$ ipython --no-banner

In [1]: import numpy as np

In [2]: import numpy.linalg as la

In [3]: np.set_printoptions(precision=2, suppress=True, linewidth=200)

In [4]: arr = np.loadtxt("data.csv", delimiter=",")

In [5]: print(arr)
[[ 2.54  1.52 -0.46]
 [-2.31  0.72 -1.77]
 [ 1.44 -1.48  2.17]
 [-0.34 -2.14  2.07]
 [ 0.85 -1.8   2.25]
 [ 0.12  2.1  -2.13]
 [-2.09  0.96 -1.92]
 [ 1.05 -1.7   2.23]
 [ 2.6  -0.31  1.46]
 [-2.1   0.96 -1.92]
 [ 1.41 -1.5   2.18]
 [ 2.36 -0.66  1.73]
 [ 0.6  -1.9   2.24]
 [-2.85 -0.39 -0.85]
 [ 2.78  1.13  0.05]
 [-1.72 -2.04  1.36]
 [ 2.73 -0.03  1.23]
 [-0.16  2.04 -2.19]
 [ 2.77  1.14  0.04]
 [-2.21  0.84 -1.84]
 [-1.21  1.62 -2.22]
 [ 1.49 -1.45  2.16]
 [-1.32  1.56 -2.2 ]]

In [6]: def softmax(z):
   ...:     e = np.exp(z - z.max(axis=-1, keepdims=True))
   ...:     return e / e.sum(axis=-1, keepdims=True)
   ...: 

In [7]: print(softmax(arr[12]))
[0.16 0.01 0.83]

In [8]: print(softmax(arr).sum(axis=1))
[1. 1. 1. 1. 1. 1. 1. 1. 1. 1. 1. 1. 1. 1. 1. 1. 1. 1. 1. 1. 1. 1. 1.]

In [9]: att = arr @ arr.T / np.sqrt(3)

In [10]: print(softmax(att)[12] @ arr)
[ 0.96 -1.64  2.13]

In [11]: print(la.lstsq(arr[:-1].T, arr[-1])[2])
2

In [12]: print(np.unique(arr.round(6), axis=0).shape)
(23, 3)

In [13]: print(np.abs(np.diag(la.qr(arr)[1])) > 1e-9)
[ True  True False]

In [14]: print(arr @ la.pinv(arr) @ arr)
[[ 2.54  1.52 -0.46]
 [-2.31  0.72 -1.77]
 [ 1.44 -1.48  2.17]
 [-0.34 -2.14  2.07]
 [ 0.85 -1.8   2.25]
 [ 0.12  2.1  -2.13]
 [-2.09  0.96 -1.92]
 [ 1.05 -1.7   2.23]
 [ 2.6  -0.31  1.46]
 [-2.1   0.96 -1.92]
 [ 1.41 -1.5   2.18]
 [ 2.36 -0.66  1.73]
 [ 0.6  -1.9   2.24]
 [-2.85 -0.39 -0.85]
 [ 2.78  1.13  0.05]
 [-1.72 -2.04  1.36]
 [ 2.73 -0.03  1.23]
 [-0.16  2.04 -2.19]
 [ 2.77  1.14  0.04]
 [-2.21  0.84 -1.84]
 [-1.21  1.62 -2.22]
 [ 1.49 -1.45  2.16]
 [-1.32  1.56 -2.2 ]]

In [15]: M = np.load("dump.npy")

In [16]: print(M)
[[0.5  0.25 0.   0.   0.   0.   0.   0.25]
 [0.25 0.25 0.   0.25 0.   0.   0.25 0.  ]
 [0.   0.   0.5  0.   0.5  0.   0.   0.  ]
 [0.   0.   0.   0.5  0.   0.   0.5  0.  ]
 [0.   0.5  0.   0.   0.5  0.   0.   0.  ]
 [0.   0.2  0.   0.   0.2  0.2  0.2  0.2 ]
 [0.25 0.25 0.   0.   0.   0.   0.5  0.  ]
 [0.   0.5  0.   0.   0.   0.   0.   0.5 ]]

In [17]: O, Rm = la.qr(M)

In [18]: print(np.round(O.T @ O, 2) + 0)
[[1. 0. 0. 0. 0. 0. 0. 0.]
 [0. 1. 0. 0. 0. 0. 0. 0.]
 [0. 0. 1. 0. 0. 0. 0. 0.]
 [0. 0. 0. 1. 0. 0. 0. 0.]
 [0. 0. 0. 0. 1. 0. 0. 0.]
 [0. 0. 0. 0. 0. 1. 0. 0.]
 [0. 0. 0. 0. 0. 0. 1. 0.]
 [0. 0. 0. 0. 0. 0. 0. 1.]]

In [19]: print(round(float(abs(Rm[0, 0])), 2), np.round(la.norm(M[:, 0]), 2))
0.61 0.61

In [20]: print(round(np.trace(O @ O.T), 2))
8.0

In [21]: print(np.allclose(Rm.T @ Rm, M.T @ M))
True

In [22]: F = np.loadtxt("w.csv", delimiter=",")

In [23]: print(F)
[[1.   0.7  0.49 0.34 0.24 0.17 0.12 0.08 0.06 0.04]
 [0.7  1.   0.7  0.49 0.34 0.24 0.17 0.12 0.08 0.06]
 [0.49 0.7  1.   0.7  0.49 0.34 0.24 0.17 0.12 0.08]
 [0.34 0.49 0.7  1.   0.7  0.49 0.34 0.24 0.17 0.12]
 [0.24 0.34 0.49 0.7  1.   0.7  0.49 0.34 0.24 0.17]
 [0.17 0.24 0.34 0.49 0.7  1.   0.7  0.49 0.34 0.24]
 [0.12 0.17 0.24 0.34 0.49 0.7  1.   0.7  0.49 0.34]
 [0.08 0.12 0.17 0.24 0.34 0.49 0.7  1.   0.7  0.49]
 [0.06 0.08 0.12 0.17 0.24 0.34 0.49 0.7  1.   0.7 ]
 [0.04 0.06 0.08 0.12 0.17 0.24 0.34 0.49 0.7  1.  ]]

In [24]: # symmetric

In [25]: vec = np.array([5, 5, 3, 1, 3, 0, 0, 4, 0, 5])

In [26]: target = F @ vec

In [27]: print(target)
[11.55 12.89 12.2  10.91 10.28  8.82  8.48  9.22  8.25  8.33]

In [28]: print(np.round(la.solve(F, target), 2) + 0)
[5. 5. 3. 1. 3. 0. 0. 4. 0. 5.]

In [29]: print(np.round(la.solve(F, target + F[:, 4]), 2) + 0)
[5. 5. 3. 1. 4. 0. 0. 4. 0. 5.]

In [30]: print(np.round(la.solve(F, F[:, 5]), 2) + 0)
[0. 0. 0. 0. 0. 1. 0. 0. 0. 0.]

In [31]: print(np.round(la.solve(F.T, F[5]), 2) + 0)
[0. 0. 0. 0. 0. 1. 0. 0. 0. 0.]

In [32]: O, Rm = la.qr(F)

In [33]: print(O.shape, Rm.shape)
(10, 10) (10, 10)

In [34]: print(round(float(abs(Rm[0, 0])), 2), round(float(la.norm(F[:, 0])), 2))
1.4 1.4

In [35]: A2 = np.array([[2, 0],
    ...:     [0, -2],
    ...:     [0, -3],
    ...:     [2, 3],
    ...:     [-1, 1],
    ...:     [-3, -3],
    ...:     [3, 0],
    ...:     [-2, -3],
    ...:     [2, 1],
    ...:     [-2, 2]])

In [36]: print(np.einsum("ij->j", F))
[3.24 3.9  4.33 4.59 4.71 4.71 4.59 4.33 3.9  3.24]

In [37]: vec = np.ones(10)

In [38]: for _ in range(5):
    ...:     vec = F @ vec
    ...:     vec /= la.norm(vec)
    ...:     print(round(vec @ F @ vec, 2))
    ...: 
4.24
4.25
4.25
4.25
4.25

In [39]: print(vec)
[0.22 0.28 0.33 0.36 0.37 0.37 0.36 0.33 0.28 0.22]

In [40]: mat = np.load("sample0.npy")

In [41]: print(mat)
[[-1.2 -1.4 -1.4 -1.1  2.4  0.8  1.1]
 [ 0.7 -0.8 -0.8  0.2 -1.8  0.2  1.6]
 [-0.3 -1.1  2.3  1.7 -2.4  1.3  1. ]
 [ 2.1 -1.  -1.5 -0.8  2.1 -0.1 -1.1]
 [ 0.  -0.7  1.   0.5  2.7  0.   0.8]]

In [42]: A2 = mat / la.norm(mat, axis=1, keepdims=True)

In [43]: cov = A2 @ A2.T

In [44]: print(cov[1])
[-0.12  1.    0.46 -0.22 -0.43]

In [45]: print(np.argwhere(np.triu(np.abs(cov) > 0.95, 1)))
[]

In [46]: print(np.round(np.degrees(np.arccos(np.clip(cov[1, 2], -1, 1))), 2))
62.82

In [47]: A2 = mat / np.sqrt((mat ** 2).mean(axis=1, keepdims=True))

In [48]: print(A2[2])
[-0.19 -0.69  1.44  1.06 -1.5   0.81  0.62]

In [49]: print(la.matrix_rank(mat - mat.mean(axis=1, keepdims=True)))
5

In [50]: print(la.norm(A2, axis=1))
[2.65 2.65 2.65 2.65 2.65]

In [51]: vec = np.array([-1, 3, -3, 9, -7, 2, 3])

In [52]: print(mat @ (2 * vec))
[-41.2  37.8  55.6 -52.  -34.2]

In [53]: print(mat @ np.eye(7)[1])
[-1.4 -0.8 -1.1 -1.  -0.7]

In [54]: print(mat @ vec)
[-20.6  18.9  27.8 -26.  -17.1]

In [55]: print((mat @ vec).argmax())
2

In [56]: print((mat * vec).sum(axis=1))
[-20.6  18.9  27.8 -26.  -17.1]

In [57]: print(np.einsum("ij,j->i", mat, vec))
[-20.6  18.9  27.8 -26.  -17.1]

In [58]: th = np.radians(45)

In [59]: Rm = np.eye(7)

In [60]: Rm[4, 4] = Rm[3, 3] = np.cos(th)

In [61]: Rm[4, 3], Rm[3, 4] = -np.sin(th), np.sin(th)

In [62]: print(Rm)
[[ 1.    0.    0.    0.    0.    0.    0.  ]
 [ 0.    1.    0.    0.    0.    0.    0.  ]
 [ 0.    0.    1.    0.    0.    0.    0.  ]
 [ 0.    0.    0.    0.71  0.71  0.    0.  ]
 [ 0.    0.    0.   -0.71  0.71  0.    0.  ]
 [ 0.    0.    0.    0.    0.    1.    0.  ]
 [ 0.    0.    0.    0.    0.    0.    1.  ]]

In [63]: A2 = mat @ Rm.T

In [64]: print(A2)
[[-1.2  -1.4  -1.4   0.92  2.47  0.8   1.1 ]
 [ 0.7  -0.8  -0.8  -1.13 -1.41  0.2   1.6 ]
 [-0.3  -1.1   2.3  -0.49 -2.9   1.3   1.  ]
 [ 2.1  -1.   -1.5   0.92  2.05 -0.1  -1.1 ]
 [ 0.   -0.7   1.    2.26  1.56  0.    0.8 ]]

In [65]: print(np.abs(A2 - mat).max(axis=0))
[0.   0.   0.   2.19 1.14 0.   0.  ]

In [66]: print(la.svd(mat, compute_uv=False), la.svd(A2, compute_uv=False))
[5.87 3.59 2.9  2.47 1.24] [5.87 3.59 2.9  2.47 1.24]

In [67]: print(round(float(la.det(Rm)), 2), round(np.trace(Rm), 2))
1.0 6.41

In [68]: print(np.allclose(la.norm(mat, axis=1), la.norm(A2, axis=1)))
True

In [69]: feats = np.load("test16.npy")

In [70]: print(feats.round(2) + 0)
[[ -8.45   3.93  -4.75   3.14  -7.65 -14.25]
 [ -7.36   3.8   -3.91   2.52  -6.09 -11.72]
 [ -5.95   3.48  -2.85   1.69  -4.16  -8.56]
 [ -5.23   3.23  -2.35   1.27  -3.26  -7.06]
 [ -5.22   3.23  -2.35   1.26  -3.25  -7.04]
 [ -4.3    2.82  -1.74   0.72  -2.2   -5.23]
 [ -2.32   1.45  -0.69  -0.3   -0.57  -2.07]
 [ -1.88   1.06  -0.53  -0.44  -0.38  -1.58]
 [ -1.82   1.01  -0.51  -0.45  -0.36  -1.53]
 [ -1.35   0.6   -0.37  -0.5   -0.25  -1.1 ]
 [ -1.33   0.59  -0.36  -0.5   -0.24  -1.09]
 [ -1.24   0.52  -0.34  -0.5   -0.23  -1.02]
 [ -0.47   0.08  -0.14  -0.28  -0.12  -0.43]
 [  0.08   0.     0.03   0.05   0.03   0.08]
 [  0.52   0.09   0.2    0.38   0.23   0.59]
 [  1.08   0.33   0.45   0.83   0.58   1.35]
 [  2.25   1.19   1.1    1.81   1.62   3.29]
 [  2.48   1.39   1.24   2.01   1.86   3.72]
 [  3.72   2.61   2.07   3.01   3.31   6.21]
 [  3.76   2.64   2.1    3.04   3.36   6.29]
 [  5.37   4.42   3.28   4.27   5.51   9.83]
 [  5.49   4.56   3.37   4.36   5.68  10.12]
 [  9.6    9.48   6.69   7.17  11.91  20.06]
 [ 12.82  13.48   9.43   9.13  17.17  28.29]
 [ 16.39  17.96  12.56  11.14  23.21  37.69]]

In [71]: # rank 3

In [72]: cov = np.cov(feats, rowvar=False)

In [73]: print(np.round(la.eigvalsh(cov)[::-1], 2) + 0)
[253.67   9.43   1.09   0.     0.     0.  ]

In [74]: print(np.corrcoef(feats.T))
[[1.   0.71 0.99 0.78 0.97 0.99]
 [0.71 1.   0.79 0.95 0.82 0.79]
 [0.99 0.79 1.   0.82 1.   1.  ]
 [0.78 0.95 0.82 1.   0.83 0.82]
 [0.97 0.82 1.   0.83 1.   1.  ]
 [0.99 0.79 1.   0.82 1.   1.  ]]

In [75]: r0 = np.array([7, -5, -8, -3, -2, 3, -5, 6])

In [76]: A2 = M + np.outer(r0, np.eye(8)[2])

In [77]: print(np.round(la.det(A2) / la.det(M), 2), round(1 + la.solve(M, r0)[2], 2))
-33.0 -33.0

In [78]: r = la.matrix_rank(feats)

In [79]: print(r)
3

In [80]: N = la.svd(feats)[2][r:].T

In [81]: print(la.matrix_rank(feats.T @ feats), la.matrix_rank(feats @ feats.T))
3 3

In [82]: print([int(la.matrix_rank(feats[:, :j + 1])) for j in range(6)])
[1, 2, 3, 3, 3, 3]

In [83]: print(N @ N.T)
[[ 0.47  0.29 -0.09 -0.29  0.05 -0.26]
 [ 0.29  0.26 -0.02 -0.26 -0.19 -0.05]
 [-0.09 -0.02  0.93  0.02 -0.12 -0.2 ]
 [-0.29 -0.26  0.02  0.26  0.19  0.05]
 [ 0.05 -0.19 -0.12  0.19  0.67 -0.36]
 [-0.26 -0.05 -0.2   0.05 -0.36  0.41]]

In [84]: E = np.load("block3.npy")

In [85]: print(E)
[[0 3 0 0]
 [2 3 0 0]
 [0 0 4 0]
 [0 0 0 5]]

In [86]: # splits into 3 blocks

In [87]: Uu, sigma, vt = la.svd(E, full_matrices=False)

In [88]: print(np.cumsum(sigma ** 2) / np.sum(sigma ** 2))
[0.4  0.72 0.97 1.  ]

In [89]: print(Uu.shape, sigma.shape, vt.shape)
(4, 4) (4,) (4, 4)

In [90]: print((sigma > 1e-8).sum())
4

In [91]: print(sigma)
[5.   4.5  4.   1.33]

In [92]: vec = np.array([-5, 5, 5, 5])

In [93]: target = E @ vec

In [94]: c, lr = np.zeros(4), 1 / la.norm(E, 2) ** 2

In [95]: for i in range(300):
    ...:     c -= lr * E.T @ (E @ c - target)
    ...:     if i % 50 == 0: print(i, round(la.norm(E @ c - target), 2))
    ...: 
0 11.03
50 0.2
100 0.0
150 0.0
200 0.0
250 0.0

In [96]: print(c)
[-5.  5.  5.  5.]

In [97]: print(round(float(la.cond(E)), 2))
3.75

In [98]: print(E.reshape(2, -1))
[[0 3 0 0 2 3 0 0]
 [0 0 4 0 0 0 0 5]]

In [99]: T = E.reshape(4, 2, -1)

In [100]: print(T.shape)
(4, 2, 2)

In [101]: print(T.sum(axis=1))
[[0 3]
 [2 3]
 [4 0]
 [0 5]]

In [102]: print(T.transpose(1, 0, 2))
[[[0 3]
  [2 3]
  [0 0]
  [0 0]]

 [[0 0]
  [0 0]
  [4 0]
  [0 5]]]

In [103]: ev, evecs = la.eig(E)

In [104]: print(ev)
[-1.37  4.37  4.    5.  ]

In [105]: m1 = np.tril(np.array([[2, 2, 0, 1, 2, 0],
     ...:     [2, 2, 2, 3, 0, 3],
     ...:     [0, 0, 2, 3, 0, 3],
     ...:     [1, 0, 2, 2, 2, 3],
     ...:     [0, 3, 2, 3, 2, 3],
     ...:     [0, 2, 3, 2, 0, 0]]), -1) + np.eye(6, dtype=int)

In [106]: print(m1)
[[1 0 0 0 0 0]
 [2 1 0 0 0 0]
 [0 0 1 0 0 0]
 [1 0 2 1 0 0]
 [0 3 2 3 1 0]
 [0 2 3 2 0 1]]

In [107]: vec = np.array([-7, 6, -5, 3, -3, 2])

In [108]: target = m1 @ vec

In [109]: c, lr = np.zeros(6), 1 / la.norm(m1, 2) ** 2

In [110]: for i in range(50):
     ...:     c -= lr * m1.T @ (m1 @ c - target)
     ...:     if i % 10 == 0: print(i, round(la.norm(m1 @ c - target), 2))
     ...: 
0 19.58
10 6.39
20 3.37
30 2.5
40 2.03

In [111]: print(round(la.cond(m1), 2))
84.38

In [112]: print(c)
[-6.92  5.51 -4.09  1.78  0.96  1.62]

In [113]: cov = m1.T @ m1

In [114]: print((m1 @ m1.T).shape)
(6, 6)

In [115]: print(np.trace(cov), (m1 ** 2).sum())
54 54

In [116]: print(la.matrix_rank(cov))
6

In [117]: print(m1.reshape(2, -1))
[[1 0 0 0 0 0 2 1 0 0 0 0 0 0 1 0 0 0]
 [1 0 2 1 0 0 0 3 2 3 1 0 0 2 3 2 0 1]]

In [118]: T = m1.reshape(6, 2, -1)

In [119]: print(T.shape)
(6, 2, 3)

In [120]: print(np.swapaxes(T, 1, 2)[5])
[[0 2]
 [2 0]
 [3 1]]

In [121]: print(T.transpose(1, 0, 2))
[[[1 0 0]
  [2 1 0]
  [0 0 1]
  [1 0 2]
  [0 3 2]
  [0 2 3]]

 [[0 0 0]
  [0 0 0]
  [0 0 0]
  [1 0 0]
  [3 1 0]
  [2 0 1]]]
